$ python -q
>>> import numpy as np
>>> from numpy import linalg as LA
>>> np.set_printoptions(suppress=True, linewidth=140)
>>> mat = np.array([[5, 0, 0, 0, 0],
...     [0, 5, 0, 0, 0],
...     [0, 0, 3, 0, 0],
...     [0, 0, 0, 3, 0],
...     [0, 0, 0, 0, 0]])
>>> # triangular, det is the product of the diagonal
>>> print(np.round(np.sort(LA.eigvals(mat)), 2))
[0. 3. 3. 5. 5.]
>>> rng = np.random.default_rng(218640)
>>> idx = rng.permutation(5)
>>> print(idx)
[3 4 2 1 0]
>>> out = mat[idx][:, idx]
>>> print(round(LA.det(out), 2), round(float(LA.det(mat[idx])), 2))
0.0 0.0
>>> print(np.round(np.sort(np.abs(LA.eigvals(out))), 2))
[0. 3. 3. 5. 5.]
>>> print(out)
[[3 0 0 0 0]
 [0 0 0 0 0]
 [0 0 3 0 0]
 [0 0 0 5 0]
 [0 0 0 0 5]]
>>> print(np.round(LA.norm(mat, axis=0), 2))
[5. 5. 3. 3. 0.]
>>> print(np.round(LA.svd(mat, compute_uv=False), 2))
[5. 5. 3. 3. 0.]
>>> print(mat[:, 4] @ mat[:, 3])
0
>>> print(mat @ mat.T)
[[25  0  0  0  0]
 [ 0 25  0  0  0]
 [ 0  0  9  0  0]
 [ 0  0  0  9  0]
 [ 0  0  0  0  0]]
>>> print(np.abs(mat).max())
5
>>> print(mat.shape)
(5, 5)
>>> mat[:, 5]
Traceback (most recent call last):
  File "<python-input-19>", line 1, in <module>
    mat[:, 5]
    ~~~^^^^^^
IndexError: index 5 is out of bounds for axis 1 with size 5
>>> print(mat.sum(axis=1))
[5 5 3 3 0]
>>> print(np.round(LA.svd(mat, compute_uv=False), 2))
[5. 5. 3. 3. 0.]
>>> print(np.round(LA.norm(mat), 2))
8.25
>>> print(np.diff(mat, axis=0))
[[-5  5  0  0  0]
 [ 0 -5  3  0  0]
 [ 0  0 -3  3  0]
 [ 0  0  0 -3  0]]
>>> data = np.load("a.npy")
>>> print(data.round(2))
[[0.33 0.   0.   0.33 0.33]
 [0.   0.5  0.5  0.   0.  ]
 [0.   0.   1.   0.   0.  ]
 [0.   0.   0.   1.   0.  ]
 [0.5  0.   0.   0.   0.5 ]]
>>> # columns 0 and 4 are equal
>>> out = data + rng.integers(-2, 3, (5, 4)) @ rng.integers(-2, 3, (4, 5))
>>> print(out.round(2))
[[ 5.33  2.    1.   -5.67  2.33]
 [ 4.    2.5   2.5   2.   -4.  ]
 [-6.   -4.   -1.    6.   -4.  ]
 [ 2.    4.    1.    3.    2.  ]
 [ 2.5   1.    2.   -1.    0.5 ]]
>>> print(LA.matrix_rank(out - data, tol=1e-8))
4
>>> print(out - data)
[[ 5.  2.  1. -6.  2.]
 [ 4.  2.  2.  2. -4.]
 [-6. -4. -2.  6. -4.]
 [ 2.  4.  1.  2.  2.]
 [ 2.  1.  2. -1.  0.]]
>>> X = np.array([[1, 4, 8, -4, -1],
...     [0, -6, -7, -5, -2],
...     [-3, -5, 4, 7, -6],
...     [9, 9, 1, -9, 4],
...     [4, -6, -8, 1, 9],
...     [-5, -6, 8, -5, -9]])
>>> print(X)
[[ 1  4  8 -4 -1]
 [ 0 -6 -7 -5 -2]
 [-3 -5  4  7 -6]
 [ 9  9  1 -9  4]
 [ 4 -6 -8  1  9]
 [-5 -6  8 -5 -9]]
>>> vec = np.array([7, 2, -8, -9, -5])
>>> target = X @ vec
>>> print(np.round(LA.solve(X.T @ X, X.T @ target), 2))
[ 7.  2. -8. -9. -5.]
>>> print(target)
[ -8  99 -96 134  26 -21]
>>> print(np.round(LA.lstsq(X, target)[0], 2))
[ 7.  2. -8. -9. -5.]
>>> target = target + 0.02 * rng.normal(size=6)
>>> print(target.round(2))
[ -8.03  98.99 -95.98 133.97  26.   -20.98]
>>> b, *_ = LA.lstsq(X, target)
>>> print(b.round(2))
[ 7.  2. -8. -9. -5.]
>>> print(b.round())
[ 7.  2. -8. -9. -5.]
>>> print(round(float(LA.norm(target - X @ b)), 2))
0.02
>>> X @ X
Traceback (most recent call last):
  File "<python-input-44>", line 1, in <module>
    X @ X
    ~~^~~
ValueError: matmul: Input operand 1 has a mismatch in its core dimension 0, with gufunc signature (n?,k),(k,m?)->(n?,m?) (size 6 is different from 5)
>>> G = X.T @ X
>>> print(np.diag(G))
[132 230 258 197 219]
>>> print(np.allclose(G, G.T))
True
>>> print((X @ X.T).shape)
(6, 6)
>>> print(np.trace(G), (X ** 2).sum())
1036 1036
>>> print(LA.matrix_rank(G))
5
>>> out = np.c_[X[:, :4] @ np.array([[4, 1, -2, 9], [-7, 3, 7, -6], [4, -1, 3, 5], [-7, 0, 7, -8]]), np.array([-3, 2, -2, -1, 0, 1])]
>>> print(out)
[[ 36   5  22  57  -3]
 [ 49 -11 -98  41   2]
 [-10 -22  32 -33  -2]
 [ 40  35 -15 104  -1]
 [ 19  -6 -67  24   0]
 [ 89 -31 -43  71   1]]
>>> print(LA.matrix_rank(np.c_[X, out]))
6
>>> print(np.round(LA.lstsq(X, out[:, 0])[0], 2) + 0)
[ 4. -7.  4. -7.  0.]
>>> print(np.round(LA.norm(LA.qr(X)[0].T @ out, axis=0) ** 2 / ((out ** 2).sum(axis=0) + 1e-12), 2))
[1.   1.   1.   1.   0.84]
>>> print(LA.matrix_rank(out))
5
>>> out = np.array([[0, 1, 2, 2, 0, 1, 1],
...     [2, 1, 0, -2, 2, -1, 2],
...     [2, -1, 1, 2, 0, -2, -1],
...     [2, -1, 0, -1, -2, -2, 0],
...     [1, 1, 1, 0, 1, 0, -1],
...     [1, 1, 1, 1, -2, -2, -2],
...     [-2, -2, 2, 2, -1, 2, 0]])
>>> m1 = np.triu(out, 1)
>>> print(m1)
[[ 0  1  2  2  0  1  1]
 [ 0  0  0 -2  2 -1  2]
 [ 0  0  0  2  0 -2 -1]
 [ 0  0  0  0 -2 -2  0]
 [ 0  0  0  0  0  0 -1]
 [ 0  0  0  0  0  0 -2]
 [ 0  0  0  0  0  0  0]]
>>> print(LA.matrix_rank(m1, rtol=0.1))
5
>>> print([round(float(x), 2) for x in LA.svd(m1, compute_uv=False)[:3]])
[4.35, 3.59, 2.92]
>>> print(np.argsort(-LA.norm(m1, axis=0).round(6), kind="stable")[:3])
[3 6 5]
>>> left, s, Vt = LA.svd(m1)
>>> vecs = Vt[:(s > 1e-8).sum()]
>>> vec = m1[2] + -2 * m1[3] + rng.integers(2) * np.eye(7)[4]
>>> print(vec)
[ 0.  0.  0.  2.  5.  2. -1.]
>>> print(round(float(LA.norm(vec - vecs.T @ vecs @ vec)), 2))
0.0
>>> print(np.allclose(vecs.T @ vecs @ vec, vec))
True
>>> def softmax(z):
...     e = np.exp(z - z.max(axis=-1, keepdims=True))
...     return e / e.sum(axis=-1, keepdims=True)
... 
>>> print(np.round(softmax(m1[0]), 2))
[0.04 0.11 0.3  0.3  0.04 0.11 0.11]
>>> scores = m1 @ m1.T / np.sqrt(7)
>>> print(softmax(scores).round(6).argmax(axis=1))
[0 1 2 3 5 5 0]
>>> print(np.round(softmax(scores)[0] @ m1, 2) + 0)
[0.   0.94 1.87 1.9  0.   0.87 0.9 ]
>>> A = np.load("sample1.npy")
>>> print(A)
[[ 2 -5  1 -3  3 -1 -1]
 [ 0  0 -4  2  4 -3 -2]
 [ 0  0  4  2 -5 -4  3]
 [ 0  0  0  5 -3  2  5]
 [ 0  0  0  0 -1 -1  3]
 [ 0  0  0  0  0  3  3]
 [ 0  0  0  0  0  0 -1]]
>>> # looks like rank 6
>>> left, s, Vt = LA.svd(A, full_matrices=False)
>>> print(left.shape, s.shape, Vt.shape)
(7, 7) (7,) (7, 7)
>>> print(np.abs(left[:, 0]).round(6).argmax())
3
>>> print(round(float(np.sqrt((s ** 2).sum())), 2), np.round(LA.norm(A), 2))
16.19 16.19
>>> print(s.round(2) + 0)
[11.67  7.24  6.4   5.11  2.44  0.57  0.  ]
>>> print(np.round(np.cumsum(s ** 2) / np.sum(s ** 2), 2))
[0.52 0.72 0.88 0.98 1.   1.   1.  ]
>>> W0 = np.loadtxt("m.csv", delimiter=",")
>>> print(W0)
[[8. 0. 0. 0. 0. 0.]
 [7. 6. 0. 0. 0. 0.]
 [4. 6. 0. 0. 0. 0.]
 [0. 0. 8. 0. 0. 0.]
 [0. 0. 7. 6. 0. 0.]
 [0. 0. 4. 6. 0. 0.]
 [0. 0. 0. 0. 8. 0.]
 [0. 0. 0. 0. 7. 6.]
 [0. 0. 0. 0. 4. 6.]]
>>> P = W0 @ LA.solve(W0.T @ W0, W0.T)
>>> print(P.round(2))
[[ 0.93  0.18 -0.18  0.    0.    0.    0.    0.    0.  ]
 [ 0.18  0.53  0.47  0.    0.    0.    0.    0.    0.  ]
 [-0.18  0.47  0.53  0.    0.    0.    0.    0.    0.  ]
 [ 0.    0.    0.    0.93  0.18 -0.18  0.    0.    0.  ]
 [ 0.    0.    0.    0.18  0.53  0.47  0.    0.    0.  ]
 [ 0.    0.    0.   -0.18  0.47  0.53  0.    0.    0.  ]
 [ 0.    0.    0.    0.    0.    0.    0.93  0.18 -0.18]
 [ 0.    0.    0.    0.    0.    0.    0.18  0.53  0.47]
 [ 0.    0.    0.    0.    0.    0.   -0.18  0.47  0.53]]
>>> print(LA.matrix_rank(np.eye(9) - P))
3
>>> out = np.c_[W0[:, :5] @ np.array([[2, -2, 0, 1, 0],
...     [1, -3, -2, 2, -1],
...     [3, -3, 2, 2, -2],
...     [0, 0, -1, -3, -1],
...     [1, -2, 0, -3, -2]]), np.array([-3, -3, -3, 1, 1, 2, 2, 3, -2])]
>>> print(out)
[[ 16. -16.   0.   8.   0.  -3.]
 [ 20. -32. -12.  19.  -6.  -3.]
 [ 14. -26. -12.  16.  -6.  -3.]
 [ 24. -24.  16.  16. -16.   1.]
 [ 21. -21.   8.  -4. -20.   1.]
 [ 12. -12.   2. -10. -14.   2.]
 [  8. -16.   0. -24. -16.   2.]
 [  7. -14.   0. -21. -14.   3.]
 [  4.  -8.   0. -12.  -8.  -2.]]
>>> print(np.round(LA.norm(LA.qr(W0)[0].T @ out, axis=0) ** 2 / ((out ** 2).sum(axis=0) + 1e-12), 2))
[1.  1.  1.  1.  1.  0.8]
>>> print(np.round(LA.norm(out - W0 @ LA.lstsq(W0, out)[0], axis=0), 2) + 0)
[0.   0.   0.   0.   0.   3.15]
>>> out = np.array([[2, 3, 4],
...     [5, 2, 2],
...     [-1, -3, -2],
...     [-2, -5, 4],
...     [-2, 3, -5],
...     [-5, 2, 4]])
>>> print(out.T @ W0.T)
[[ 16.  44.  38.  -8. -19. -16. -16. -44. -38.]
 [ 24.  33.  24. -24. -51. -42.  24.  33.  24.]
 [ 32.  40.  28. -16.  10.  16. -40. -11.   4.]]
>>> print(np.einsum("ij,ij->i", W0, W0))
[64. 85. 52. 64. 85. 52. 64. 85. 52.]
>>> print(W0 @ out)
[[ 16.  24.  32.]
 [ 44.  33.  40.]
 [ 38.  24.  28.]
 [ -8. -24. -16.]
 [-19. -51.  10.]
 [-16. -42.  16.]
 [-16.  24. -40.]
 [-44.  33. -11.]
 [-38.  24.   4.]]
>>> print(np.vstack([W0, out.T]).shape)
(12, 6)
>>> print(np.einsum("ik,kj->ji", W0, out))
[[ 16.  44.  38.  -8. -19. -16. -16. -44. -38.]
 [ 24.  33.  24. -24. -51. -42.  24.  33.  24.]
 [ 32.  40.  28. -16.  10.  16. -40. -11.   4.]]
>>> M = np.loadtxt("layer15.csv", delimiter=",")
>>> print(M)
[[-3.  3. -4.  5.  3.  1.  1.  2. -3.]
 [-3. -3.  3. -4.  5.  3.  1.  1.  2.]
 [ 2. -3. -3.  3. -4.  5.  3.  1.  1.]
 [ 1.  2. -3. -3.  3. -4.  5.  3.  1.]
 [ 1.  1.  2. -3. -3.  3. -4.  5.  3.]
 [ 3.  1.  1.  2. -3. -3.  3. -4.  5.]
 [ 5.  3.  1.  1.  2. -3. -3.  3. -4.]
 [-4.  5.  3.  1.  1.  2. -3. -3.  3.]
 [ 3. -4.  5.  3.  1.  1.  2. -3. -3.]]
>>> idx = rng.permutation(9)
>>> out = M[:, idx] * rng.choice([-1, 1], 9)
>>> print(out)
[[ 4.  3.  1. -5. -3. -2.  3. -3.  1.]
 [-3.  3.  3.  4.  2. -1.  5.  3.  1.]
 [ 3. -2.  5. -3.  1. -1. -4.  3.  3.]
 [ 3. -1. -4.  3.  1. -3.  3. -2.  5.]
 [-2. -1.  3.  3.  3. -5. -3. -1. -4.]
 [-1. -3. -3. -2.  5.  4. -3. -1.  3.]
 [-1. -5. -3. -1. -4. -3.  2. -3. -3.]
 [-3.  4.  2. -1.  3.  3.  1. -5. -3.]
 [-5. -3.  1. -3. -3.  3.  1.  4.  2.]]
>>> left, _, Vt = LA.svd(M.T @ out)
>>> print(np.round(LA.lstsq(M, out)[0], 2) + 0)
[[ 0. -1.  0.  0.  0.  0.  0.  0.  0.]
 [ 0.  0.  0.  0.  0.  0.  0. -1.  0.]
 [-1.  0.  0.  0.  0.  0.  0.  0.  0.]
 [ 0.  0.  0. -1.  0.  0.  0.  0.  0.]
 [ 0.  0.  0.  0.  0.  0.  1.  0.  0.]
 [ 0.  0.  1.  0.  0.  0.  0.  0.  0.]
 [ 0.  0.  0.  0.  0.  0.  0.  0.  1.]
 [ 0.  0.  0.  0.  0. -1.  0.  0.  0.]
 [ 0.  0.  0.  0.  1.  0.  0.  0.  0.]]
>>> print(np.round(left @ Vt, 2) + 0)
[[ 0. -1.  0.  0.  0.  0.  0.  0.  0.]
 [ 0.  0.  0.  0.  0.  0.  0. -1.  0.]
 [-1.  0.  0.  0.  0.  0.  0.  0.  0.]
 [ 0.  0.  0. -1.  0.  0.  0.  0.  0.]
 [ 0.  0.  0.  0.  0.  0.  1.  0.  0.]
 [ 0.  0.  1.  0.  0.  0.  0.  0.  0.]
 [ 0.  0.  0.  0.  0.  0.  0.  0.  1.]
 [ 0.  0.  0.  0.  0. -1.  0.  0.  0.]
 [ 0.  0.  0.  0.  1.  0.  0.  0.  0.]]
>>> print(idx)
[2 0 5 3 8 7 4 1 6]
